$ python -q
>>> import numpy as np
>>> from numpy import linalg as LA
>>> np.set_printoptions(suppress=True, linewidth=120)
>>> def rnd(a):
...     return np.round(a, 2) + 0
... 
>>> A2 = np.array([[2, 5], [2, 3]])
>>> mat = np.kron(np.eye(2, dtype=int), A2)
>>> print(mat)
[[2 5 0 0]
 [2 3 0 0]
 [0 0 2 5]
 [0 0 2 3]]
>>> # 2 groups of indices that never mix
>>> gram = mat.T @ mat
>>> print(np.trace(gram), (mat ** 2).sum())
84 84
>>> print(LA.matrix_rank(gram))
4
>>> print(rnd(LA.eigvalsh(gram)[::-1]))
[41.62 41.62  0.38  0.38]
>>> print(gram)
[[ 8 16  0  0]
 [16 34  0  0]
 [ 0  0  8 16]
 [ 0  0 16 34]]
>>> vals, evecs = LA.eigh(gram)
>>> x = np.array([1, -9, 8, -9])
>>> print(rnd(x @ gram @ x / (x @ x)), rnd(vals[0]), rnd(vals[-1]))
15.14 0.38 41.62
>>> print(np.abs(gram).sum(axis=1).max(), rnd(np.abs(vals).max()))
50 41.62
>>> M = np.load("m.npy")
>>> print(M)
[[ -2  -1   0   1   2   3   4   5   6   7   8   9  10  11]
 [ 12  13  14  15  16  17  18  19  20  21  22  23  24  25]
 [ 26  27  28  29  30  31  32  33  34  35  36  37  38  39]
 [ 40  41  42  43  44  45  46  47  48  49  50  51  52  53]
 [ 54  55  56  57  58  59  60  61  62  63  64  65  66  67]
 [ 68  69  70  71  72  73  74  75  76  77  78  79  80  81]
 [ 82  83  84  85  86  87  88  89  90  91  92  93  94  95]
 [ 96  97  98  99 100 101 102 103 104 105 106 107 108 109]
 [110 111 112 113 114 115 116 117 118 119 120 121 122 123]
 [124 125 126 127 128 129 130 131 132 133 134 135 136 137]
 [138 139 140 141 142 143 144 145 146 147 148 149 150 151]
 [152 153 154 155 156 157 158 159 160 161 162 163 164 165]]
>>> rank = LA.matrix_rank(M)
>>> print(rank)
2
>>> N = LA.svd(M)[2][rank:].T
>>> print(np.allclose(M @ N, 0))
True
>>> print([int(LA.matrix_rank(M[:i])) for i in range(1, len(M) + 1)])
[1, 2, 2, 2, 2, 2, 2, 2, 2, 2, 2, 2]
>>> print(LA.matrix_rank(M.T @ M), LA.matrix_rank(M @ M.T))
2 2
>>> x = np.array([0, 2, 3, 1, 1, -1, 1, 1, -3, 3, -1, 3, 0, -1])
>>> print((M * x).sum(axis=1))
[  18  144  270  396  522  648  774  900 1026 1152 1278 1404]
>>> print(LA.norm(M @ x) <= LA.norm(M, 2) * LA.norm(x) + 1e-9)
True
>>> print(np.sign((M @ x).round(6)))
[1 1 1 1 1 1 1 1 1 1 1 1]
>>> print(M @ np.ones(14))
[  63.  259.  455.  651.  847. 1043. 1239. 1435. 1631. 1827. 2023. 2219.]
>>> print(np.argsort(-LA.norm(M, axis=0).round(6), kind="stable")[:3])
[13 12 11]
>>> print(LA.cond(M) > 100)
True
>>> F = np.loadtxt("block15.csv", delimiter=",")
>>> print(F)
[[ 0.  1.  0.  0.  2.  3.  2.  2.  1.]
 [ 3.  3.  3.  0.  3.  4.  4.  3.  3.]
 [ 3.  0.  7.  0.  1.  2.  0.  1.  0.]
 [ 9. 11.  7.  0.  7.  8. 12.  7. 11.]
 [ 3.  3.  3.  0.  3.  4.  4.  3.  3.]
 [ 6.  5.  7.  0.  4.  5.  6.  4.  5.]
 [ 0.  0.  0.  0.  0.  0.  0.  0.  0.]
 [ 0.  0.  0.  0.  1.  2.  0.  1.  0.]
 [ 2.  0.  5.  0.  1.  2.  0.  1.  0.]
 [ 4.  3.  5.  0.  3.  4.  4.  3.  3.]
 [ 7.  7.  7.  0.  5.  6.  8.  5.  7.]
 [ 1.  0.  3.  0.  1.  2.  0.  1.  0.]
 [ 2.  1.  3.  0.  2.  3.  2.  2.  1.]
 [ 7.  9.  5.  0.  6.  7. 10.  6.  9.]
 [ 2.  1.  3.  0.  2.  3.  2.  2.  1.]
 [ 8.  7.  9.  0.  5.  6.  8.  5.  7.]
 [ 7.  9.  5.  0.  6.  7. 10.  6.  9.]
 [ 0.  0.  0.  0.  0.  1.  0.  0.  0.]
 [ 0.  1.  0.  0.  2.  3.  2.  2.  1.]
 [ 0.  0.  0.  0.  0.  0.  0.  0.  0.]
 [10. 11.  9.  0.  7.  8. 12.  7. 11.]
 [ 7.  9.  5.  0.  6.  7. 10.  6.  9.]
 [ 0.  0.  0.  0.  1.  2.  0.  1.  0.]]
>>> W = np.array([[3, 1],
...     [3, 2],
...     [3, 3],
...     [2, 2],
...     [1, 3],
...     [2, 0],
...     [2, 2],
...     [2, 3],
...     [0, 0]])
>>> beta = np.array([-2, -1])
>>> act = np.maximum(F @ W + beta, 0)
>>> print((act > 0).astype(int))
[[1 1]
 [1 1]
 [1 1]
 [1 1]
 [1 1]
 [1 1]
 [0 0]
 [1 1]
 [1 1]
 [1 1]
 [1 1]
 [1 1]
 [1 1]
 [1 1]
 [1 1]
 [1 1]
 [1 1]
 [0 0]
 [1 1]
 [0 0]
 [1 1]
 [1 1]
 [1 1]]
>>> W2 = np.array([[-2, 1], [-1, 0]])
>>> print((act @ W2).round(6).argmax(axis=1))
[1 1 1 1 1 1 0 1 1 1 1 1 1 1 1 1 1 0 1 0 1 1 1]
>>> print(act @ W2)
[[ -51.   17.]
 [-143.   50.]
 [ -99.   35.]
 [-397.  140.]
 [-143.   50.]
 [-244.   86.]
 [   0.    0.]
 [ -15.    5.]
 [ -74.   26.]
 [-168.   59.]
 [-295.  104.]
 [ -49.   17.]
 [ -92.   32.]
 [-321.  113.]
 [ -92.   32.]
 [-320.  113.]
 [-321.  113.]
 [   0.    0.]
 [ -51.   17.]
 [   0.    0.]
 [-422.  149.]
 [-321.  113.]
 [ -15.    5.]]
